$ python3 -q
>>> import numpy as np
>>> np.set_printoptions(precision=4, suppress=True, linewidth=160, legacy="1.25")
>>> X = np.cumsum(np.array([[9, 2, 8, 2, 9],
...     [4, 3, 3, 9, 0],
...     [1, 3, 4, 1, 2],
...     [3, 7, 5, 6, 3],
...     [8, 0, 8, 4, 3],
...     [9, 7, 3, 7, 1],
...     [1, 6, 1, 2, 6],
...     [7, 9, 2, 7, 5],
...     [2, 5, 4, 2, 7],
...     [7, 6, 0, 1, 1],
...     [6, 4, 1, 5, 0],
...     [9, 6, 0, 9, 7],
...     [7, 5, 7, 9, 5],
...     [0, 1, 2, 6, 8],
...     [9, 7, 6, 0, 4],
...     [1, 4, 0, 9, 9],
...     [6, 7, 2, 0, 6],
...     [7, 3, 2, 9, 6],
...     [0, 5, 0, 3, 9],
...     [1, 4, 8, 9, 3]]), axis=0)
>>> X
array([[  9,   2,   8,   2,   9],
       [ 13,   5,  11,  11,   9],
       [ 14,   8,  15,  12,  11],
       [ 17,  15,  20,  18,  14],
       [ 25,  15,  28,  22,  17],
       [ 34,  22,  31,  29,  18],
       [ 35,  28,  32,  31,  24],
       [ 42,  37,  34,  38,  29],
       [ 44,  42,  38,  40,  36],
       [ 51,  48,  38,  41,  37],
       [ 57,  52,  39,  46,  37],
       [ 66,  58,  39,  55,  44],
       [ 73,  63,  46,  64,  49],
       [ 73,  64,  48,  70,  57],
       [ 82,  71,  54,  70,  61],
       [ 83,  75,  54,  79,  70],
       [ 89,  82,  56,  79,  76],
       [ 96,  85,  58,  88,  82],
       [ 96,  90,  58,  91,  91],
       [ 97,  94,  66, 100,  94]])
>>> Ac = (X - X.mean(axis=0)) / X.std(axis=0)
>>> np.argwhere(np.abs(Ac) > 2)
array([], shape=(0, 2), dtype=int64)
>>> b = np.linalg.lstsq(np.delete(Ac, 4, axis=1), Ac[:, 4])[0]
>>> b
array([-0.5658,  0.6601, -0.3299,  1.216 ])
>>> np.round(1 - np.var(Ac[:, 4] - np.delete(Ac, 4, axis=1) @ b), 4)
0.9794
>>> Ac = X - X.mean(axis=0)
>>> evecs = np.linalg.svd(Ac)[2][:1]
>>> Y = Ac - Ac @ evecs.T @ evecs
>>> round(np.linalg.norm(Y) / np.linalg.norm(Ac), 4)
0.112
>>> np.cov(Ac @ evecs.T, rowvar=False)
array(3721.6504)
>>> lab = X[:, 4] > np.median(X[:, 4])
>>> f = X[lab].mean(axis=0) - X[~lab].mean(axis=0)
>>> (((X - X.mean(axis=0)) @ f > 0) == lab).mean()
1.0
>>> lab.astype(int)
array([0, 0, 0, 0, 0, 0, 0, 0, 0, 0, 0, 1, 1, 1, 1, 1, 1, 1, 1, 1])
>>> ((X - X.mean(axis=0)) @ f > 0).astype(int)
array([0, 0, 0, 0, 0, 0, 0, 0, 0, 0, 0, 1, 1, 1, 1, 1, 1, 1, 1, 1])
>>> np.argsort(-np.abs(f).round(6), kind="stable")
array([0, 3, 1, 4, 2])
>>> X @ X
Traceback (most recent call last):
  File "<python-input-20>", line 1, in <module>
    X @ X
    ~~^~~
ValueError: matmul: Input operand 1 has a mismatch in its core dimension 0, with gufunc signature (n?,k),(k,m?)->(n?,m?) (size 20 is different from 5)
>>> C2 = X.T @ X
>>> np.trace(C2), (X ** 2).sum()
(293264, 293264)
>>> np.linalg.matrix_rank(C2)
5
>>> (X @ X.T).shape
(20, 20)
>>> Ac = X - X.mean(axis=0)
>>> Uu, s, VT = np.linalg.svd(Ac, full_matrices=False)
>>> VT[0] * np.sign(VT[0, np.abs(VT[0]).argmax()])
array([0.4971, 0.4921, 0.2675, 0.4823, 0.4544])
>>> np.searchsorted(np.cumsum(s ** 2) / (s ** 2).sum(), 0.9) + 1
1
>>> np.abs(VT[-1])
array([0.547 , 0.4889, 0.3145, 0.5222, 0.3002])
>>> s ** 2 / (s ** 2).sum()
array([0.9875, 0.0073, 0.003 , 0.0015, 0.0008])
>>> W0 = np.load("run15.npy")
>>> W0
array([[0.2727, 0.2727, 0.1818, 0.1818, 0.0909],
       [0.2222, 0.3333, 0.1111, 0.2222, 0.1111],
       [0.2308, 0.2308, 0.3077, 0.2308, 0.    ],
       [0.    , 0.    , 0.    , 0.6667, 0.3333],
       [0.125 , 0.125 , 0.25  , 0.    , 0.5   ]])
>>> f = np.array([1, -3, 0])
>>> np.cross(W0[3, :3], W0[1, :3])
array([0., 0., 0.])
>>> np.array([np.convolve(row, f, "same") for row in W0])
array([[-0.5455, -0.6364, -0.3636, -0.4545, -0.2727],
       [-0.3333, -0.8889, -0.1111, -0.5556, -0.3333],
       [-0.4615, -0.3846, -0.6923, -0.6923,  0.    ],
       [ 0.    ,  0.    ,  0.6667, -1.6667, -1.    ],
       [-0.25  , -0.125 , -0.75  ,  0.5   , -1.5   ]])
>>> np.linalg.matrix_rank(W0)
5
>>> W0[5]
Traceback (most recent call last):
  File "<python-input-37>", line 1, in <module>
    W0[5]
    ~~^^^
IndexError: index 5 is out of bounds for axis 0 with size 5
>>> np.count_nonzero(W0)
20
>>> np.diff(W0, axis=0)
array([[-0.0505,  0.0606, -0.0707,  0.0404,  0.0202],
       [ 0.0085, -0.1026,  0.1966,  0.0085, -0.1111],
       [-0.2308, -0.2308, -0.3077,  0.4359,  0.3333],
       [ 0.125 ,  0.125 ,  0.25  , -0.6667,  0.1667]])
>>> f = np.array([1, 2, 4, 4, 4])
>>> Y = W0 + np.outer(f, np.eye(5)[2])
>>> np.linalg.matrix_rank(Y - W0)
1
>>> Y
array([[0.2727, 0.2727, 1.1818, 0.1818, 0.0909],
       [0.2222, 0.3333, 2.1111, 0.2222, 0.1111],
       [0.2308, 0.2308, 4.3077, 0.2308, 0.    ],
       [0.    , 0.    , 4.    , 0.6667, 0.3333],
       [0.125 , 0.125 , 4.25  , 0.    , 0.5   ]])
>>> Y = np.array([[1, 1, 2, 2], [1, 2, 2, 0], [0, 0, 1, 2], [2, 2, 0, 2]])
>>> F = np.tril(Y)
>>> F
array([[1, 0, 0, 0],
       [1, 2, 0, 0],
       [0, 0, 1, 0],
       [2, 2, 0, 2]])
>>> np.linalg.matrix_power(F - np.diag(np.diag(F)), 4)
array([[0, 0, 0, 0],
       [0, 0, 0, 0],
       [0, 0, 0, 0],
       [0, 0, 0, 0]])
>>> F @ F
array([[1, 0, 0, 0],
       [3, 4, 0, 0],
       [0, 0, 1, 0],
       [8, 8, 0, 4]])
>>> np.sort(np.linalg.eigvals(F))
array([1., 1., 2., 2.])
